$ python -q
>>> import numpy as np
>>> np.set_printoptions(precision=1, suppress=True, linewidth=100)
>>> def tidy(a):
...     return np.round(a, 1) + 0
... 
>>> m1 = np.array([[4, 6, 2], [6, 9, 3], [2, 3, 1]])
>>> # rows and columns are dependent
>>> Uu, sig, VT = np.linalg.svd(m1)
>>> np.argmax(sig[:-1] / (sig[1:] + 1e-6)) + 1
np.int64(1)
>>> tidy(sig)
array([14.,  0.,  0.])
>>> A2 = Uu[:, :1] @ np.diag(sig[:1]) @ VT[:1]
>>> tidy(np.linalg.norm(m1 - A2, 2)), tidy(sig[1])
(np.float64(0.0), np.float64(0.0))
>>> np.linalg.matrix_rank(A2)
np.int64(1)
>>> print(tidy(np.linalg.norm(m1 - A2) / np.linalg.norm(m1)))
0.0
>>> Q, _ = np.linalg.qr(np.array([[0.9, -1.4, 0.1], [0.0, 0.5, 1.3], [-1.2, 0.6, 2.4]]))
>>> V, _ = np.linalg.qr(np.array([[0.5, 0.2, -1.9, -1.3],
...     [1.2, -0.4, -0.2, -1.0],
...     [-0.2, 0.7, 0.8, -0.2],
...     [1.3, 1.5, 0.2, 0.4]]))
>>> sig = 20 * 0.9 ** np.arange(3)
>>> A = Q[:, :3] * sig @ V[:3]
>>> tidy(A)
array([[ -3.8,  -3.4, -16.2,  -7.1],
       [  7.9,  12.8,   0.2,  -7.5],
       [ -9.6,  -2.7,  10.9, -12.2]])
>>> tidy(A.reshape(-1, 2))
array([[ -3.8,  -3.4],
       [-16.2,  -7.1],
       [  7.9,  12.8],
       [  0.2,  -7.5],
       [ -9.6,  -2.7],
       [ 10.9, -12.2]])
>>> tidy(A.ravel(order="F"))
array([ -3.8,   7.9,  -9.6,  -3.4,  12.8,  -2.7, -16.2,   0.2,  10.9,  -7.1,  -7.5, -12.2])
>>> blk = A.reshape(3, 2, -1)
>>> np.einsum("ihd,jhd->hij", blk, blk).shape
(2, 3, 3)
>>> tidy(blk[:, 0])
array([[-3.8, -3.4],
       [ 7.9, 12.8],
       [-9.6, -2.7]])
>>> u, g = A[0], A[1]
>>> tidy(u @ g)
np.float64(-22.6)
>>> p = (u @ g) / (u @ u) * u
>>> np.linalg.matrix_rank(np.outer(u, g))
np.int64(1)
>>> tidy(p)
array([0.3, 0.2, 1.1, 0.5])
>>> tidy(np.outer(u, g))
array([[ -29.9,  -48.4,   -0.6,   28.4],
       [ -26.6,  -43. ,   -0.6,   25.2],
       [-128. , -207.2,   -2.7,  121.6],
       [ -55.7,  -90.2,   -1.2,   52.9]])
>>> (g - p) @ u
np.float64(0.0)
>>> tidy(g - p)
array([ 7.6, 12.5, -0.9, -8. ])
